$ python3 -q
>>> import numpy as np
>>> np.set_printoptions(suppress=True, linewidth=100)
>>> m1 = np.loadtxt("block17.csv", delimiter=",")
>>> print(m1)
[[ 19.  25.  17. -22.]
 [ 18.  23.  18. -18.]
 [-24. -27. -22.  24.]
 [ 17.  25.  17. -20.]]
>>> G = m1.T @ m1
>>> print(np.allclose(G, G.T))
True
>>> print(np.trace(G), (m1 ** 2).sum())
7228.0 7228.0
>>> print(np.round(np.linalg.svd(m1, compute_uv=False) ** 2, 2))
[7211.77   11.61    4.59    0.04]
>>> print((m1 @ m1.T).shape)
(4, 4)
>>> print(np.linalg.matrix_rank(G))
4
>>> out = np.linalg.inv(m1)
>>> print(np.round(np.linalg.det(m1) * out, 2))
[[ 178.  182.  118. -218.]
 [ 108.  132.  108. -108.]
 [-198. -162. -138.  198.]
 [ 118.  182.  118. -158.]]
>>> print(out.round(2))
[[ 1.48  1.52  0.98 -1.82]
 [ 0.9   1.1   0.9  -0.9 ]
 [-1.65 -1.35 -1.15  1.65]
 [ 0.98  1.52  0.98 -1.32]]
>>> print(np.round(np.linalg.det(m1) * np.linalg.det(out), 2))
1.0
>>> print(np.round(m1 @ out, 2) + 0)
[[1. 0. 0. 0.]
 [0. 1. 0. 0.]
 [0. 0. 1. 0.]
 [0. 0. 0. 1.]]
>>> out = m1 / np.sqrt((m1 ** 2).mean(axis=1, keepdims=True))
>>> print(np.linalg.matrix_rank(m1 - m1.mean(axis=1, keepdims=True)))
3
>>> print(m1 - m1.mean(axis=1, keepdims=True))
[[  9.25  15.25   7.25 -31.75]
 [  7.75  12.75   7.75 -28.25]
 [-11.75 -14.75  -9.75  36.25]
 [  7.25  15.25   7.25 -29.75]]
>>> print(np.round(np.linalg.norm(out, axis=1), 2))
[2. 2. 2. 2.]
>>> print(np.linalg.matrix_rank(out) == np.linalg.matrix_rank(m1))
True
>>> Q, _ = np.linalg.qr(np.array([[-1.1, -0.4, 1.1], [-1.6, -0.9, 0.9], [-0.3, -0.1, -0.6]]))
>>> data = 5 * Q
>>> print(data.round(2))
[[-2.8   3.86 -1.5 ]
 [-4.07 -2.9   0.14]
 [-0.76  1.3   4.77]]
>>> print(np.unravel_index(np.abs(data).argmax(), data.shape))
(np.int64(2), np.int64(2))
>>> data[3]
Traceback (most recent call last):
  File "<python-input-24>", line 1, in <module>
    data[3]
    ~~~~^^^
IndexError: index 3 is out of bounds for axis 0 with size 3
>>> print(np.round(np.linalg.svd(data, compute_uv=False), 2))
[5. 5. 5.]
>>> print(np.round(np.linalg.norm(data), 2))
8.66
>>> print(np.linalg.matrix_rank(data))
3
>>> print(np.count_nonzero(data))
9
>>> data[:, 3]
Traceback (most recent call last):
  File "<python-input-29>", line 1, in <module>
    data[:, 3]
    ~~~~^^^^^^
IndexError: index 3 is out of bounds for axis 1 with size 3
>>> print(data.shape)
(3, 3)
>>> print(np.round(data.sum(axis=1), 2))
[-0.44 -6.83  5.3 ]
>>> print(np.round(np.diff(data, axis=0), 2))
[[-1.27 -6.76  1.63]
 [ 3.31  4.2   4.63]]
>>> print(np.round(np.sort(np.abs(np.linalg.eigvals(data))), 2))
[5. 5. 5.]
>>> print(np.allclose(data, data.T))
False
>>> np.linalg.determinant(data)
Traceback (most recent call last):
  File "<python-input-35>", line 1, in <module>
    np.linalg.determinant(data)
    ^^^^^^^^^^^^^^^^^^^^^
AttributeError: module 'numpy.linalg' has no attribute 'determinant'
>>> print(np.round(np.linalg.matrix_power(data, 4), 2))
[[-491.23  334.06 -194.21]
 [-364.06 -505.41   51.48]
 [-129.53  153.59  591.83]]
>>> print(np.round(np.trace(data), 2))
-0.93
>>> print(round(np.abs(np.linalg.eigvals(data)).max(), 2))
5.0
>>> print(np.round((data + data.T) / 2, 2))
[[-2.8  -0.1  -1.13]
 [-0.1  -2.9   0.72]
 [-1.13  0.72  4.77]]
>>> print(np.round((data - data.T) / 2, 2))
[[ 0.    3.97 -0.37]
 [-3.97  0.   -0.58]
 [ 0.37  0.58  0.  ]]
>>> Q, V = np.linalg.qr(data[:, :1])[0], np.linalg.qr(data[:, 1:])[0]
>>> sig = np.linalg.svd(Q.T @ V, compute_uv=False)
>>> print((sig > 0.9).sum())
0
>>> print(sig.round(2) + 0)
[0.]
>>> print(np.degrees(np.arccos(sig.clip(0, 1))))
[90.]
>>> E = np.load("case1.npy")
>>> print(E)
[[-1 -1  0  0  0  0]
 [ 2 -1  0  0  0  0]
 [ 2 -3  0  0  0  0]
 [ 0  0 -1 -1  0  0]
 [ 0  0  2 -1  0  0]
 [ 0  0  2 -3  0  0]
 [ 0  0  0  0 -1 -1]
 [ 0  0  0  0  2 -1]
 [ 0  0  0  0  2 -3]]
>>> t = np.radians(180)
>>> R = np.eye(6)
>>> R[5, 5] = R[3, 3] = np.cos(t)
>>> R[5, 3], R[3, 5] = -np.sin(t), np.sin(t)
>>> print(R.round(2) + 0)
[[ 1.  0.  0.  0.  0.  0.]
 [ 0.  1.  0.  0.  0.  0.]
 [ 0.  0.  1.  0.  0.  0.]
 [ 0.  0.  0. -1.  0.  0.]
 [ 0.  0.  0.  0.  1.  0.]
 [ 0.  0.  0.  0.  0. -1.]]
>>> out = E @ R.T
>>> print(np.allclose(E @ E.T, out @ out.T))
True
>>> x0 = np.array([-2, -1, -3, 3, -3, -3])
>>> rhs = E @ x0
>>> print(np.round(np.linalg.lstsq(E, rhs)[0], 2))
[-2. -1. -3.  3. -3. -3.]
>>> rng = np.random.default_rng(411)
>>> rhs = rhs + 0.3 * rng.normal(size=9)
>>> print(rhs.round(2) + 0)
[  2.81  -3.11  -0.52   0.    -8.9  -14.74   5.93  -3.65   3.36]
>>> c, *_ = np.linalg.lstsq(E, rhs)
>>> print([round(float(np.linalg.norm(np.linalg.solve(E.T @ E + lam * np.eye(6), E.T @ rhs))), 2) for lam in (0, 1, 10, 100)])
[6.5, 5.43, 2.88, 0.63]
>>> print(round(np.linalg.norm(rhs - E @ c), 2))
0.76
>>> out = E + rng.integers(-2, 3, (9, 3)) @ rng.integers(-2, 3, (3, 6))
>>> print(out)
[[-1  2  3 -2  1 -2]
 [ 3  0  2  0  2  0]
 [ 7 -2  1  6  2 -4]
 [ 2 -1 -3  3 -1 -2]
 [-4  0  0 -5 -4  0]
 [ 4 -4  1  3  4  4]
 [-4  2  1 -6 -3 -1]
 [-3  1  0 -4  0 -1]
 [ 0  4  3 -2  2 -7]]
>>> print(out - E)
[[ 0  3  3 -2  1 -2]
 [ 1  1  2  0  2  0]
 [ 5  1  1  6  2 -4]
 [ 2 -1 -2  4 -1 -2]
 [-4  0 -2 -4 -4  0]
 [ 4 -4 -1  6  4  4]
 [-4  2  1 -6 -2  0]
 [-3  1  0 -4 -2  0]
 [ 0  4  3 -2  0 -4]]
>>> feats = np.load("out11.npy")
>>> print(feats)
[[-0.6 -0.2 -0.5 -0.5 -1.2]
 [ 0.2 -0.4 -0.3  0.7  0.3]
 [ 1.2 -1.6 -0.7  0.5  5.4]
 [ 2.5 -0.4  0.3  0.4  3.9]
 [ 0.1  0.5  1.9  0.5  0.6]]
>>> G = feats.T @ feats
>>> print(np.allclose(G, G.T))
True
>>> print(np.round(np.linalg.svd(feats, compute_uv=False) ** 2, 2))
[55.43  5.81  1.57  0.6   0.06]
>>> print(np.linalg.matrix_rank(G))
5
>>> print(np.round(np.linalg.eigvalsh(G)[::-1], 2))
[55.43  5.81  1.57  0.6   0.06]
>>> print(np.round(np.diag(G), 2))
[ 8.1   3.17  4.53  1.4  46.26]
>>> x0 = np.array([4, 1, 3, -2, -3])
>>> rhs = feats @ x0
>>> print(rhs.round(2))
[  0.5  -2.8 -16.1  -2.    3.8]
>>> print(np.round(np.linalg.solve(feats.T, feats[1]), 2) + 0)
[0. 1. 0. 0. 0.]
>>> print(np.round(np.linalg.solve(feats, -1 * rhs), 2))
[-4. -1. -3.  2.  3.]
>>> F = np.loadtxt("mat.csv", delimiter=",")
>>> print(F)
[[2. 0. 0. 0. 0. 0. 0.]
 [1. 3. 0. 0. 0. 0. 0.]
 [0. 2. 2. 0. 0. 0. 0.]
 [1. 3. 1. 0. 0. 0. 0.]
 [0. 1. 2. 0. 0. 0. 0.]
 [3. 1. 0. 1. 1. 0. 0.]
 [0. 1. 1. 3. 3. 2. 0.]]
>>> rank = np.linalg.matrix_rank(F)
>>> print(rank)
5
>>> N = np.linalg.svd(F)[2][rank:].T
>>> print(np.linalg.matrix_rank(F.T @ F), np.linalg.matrix_rank(F @ F.T))
5 5
>>> print(np.round(N @ N.T, 2) + 0)
[[ 0.   0.   0.   0.   0.   0.   0. ]
 [ 0.   0.   0.   0.   0.   0.   0. ]
 [ 0.   0.   0.   0.   0.   0.   0. ]
 [ 0.   0.   0.   0.5 -0.5  0.   0. ]
 [ 0.   0.   0.  -0.5  0.5  0.   0. ]
 [ 0.   0.   0.   0.   0.   0.   0. ]
 [ 0.   0.   0.   0.   0.   0.   1. ]]
>>> print(np.round(F @ N, 2) + 0)
[[0. 0.]
 [0. 0.]
 [0. 0.]
 [0. 0.]
 [0. 0.]
 [0. 0.]
 [0. 0.]]
>>> print(np.linalg.matrix_rank(F - F[0, 0] * np.eye(7)))
6
>>> print([int(np.linalg.matrix_rank(np.linalg.matrix_power(F, p))) for p in range(1, 8)])
[5, 4, 3, 3, 3, 3, 3]
>>> print(np.round(np.sort(np.linalg.eigvals(F)), 2))
[0. 0. 0. 0. 2. 2. 3.]
>>> print(np.prod(np.diag(F)), round(float(np.linalg.det(F)), 2))
0.0 0.0
>>> mat = np.load("data.npy")
>>> print(mat)
[[ 12. -16.   8.   4.]
 [  8. -24.  16.   8.]
 [  8. -32.  24.   8.]
 [  8. -32.  16.  16.]]
>>> x0 = np.array([2, 0, 2, -1, -2])
>>> h1 = np.maximum(feats @ x0, 0)
>>> print(np.round(feats.T @ h1, 2))
[-0.19  1.01  4.02  0.8   0.54]
>>> print(np.round(np.tanh(feats @ x0), 2))
[ 0.6  -0.91 -1.   -0.99  0.98]
>>> print(feats * (h1 > 1e-9)[:, None])
[[-0.6 -0.2 -0.5 -0.5 -1.2]
 [ 0.  -0.  -0.   0.   0. ]
 [ 0.  -0.  -0.   0.   0. ]
 [ 0.  -0.   0.   0.   0. ]
 [ 0.1  0.5  1.9  0.5  0.6]]
>>> print(np.round(np.maximum(feats @ x0, 0) - np.maximum(-feats @ x0, 0), 2))
[  0.7  -1.5 -10.3  -2.6   2.3]
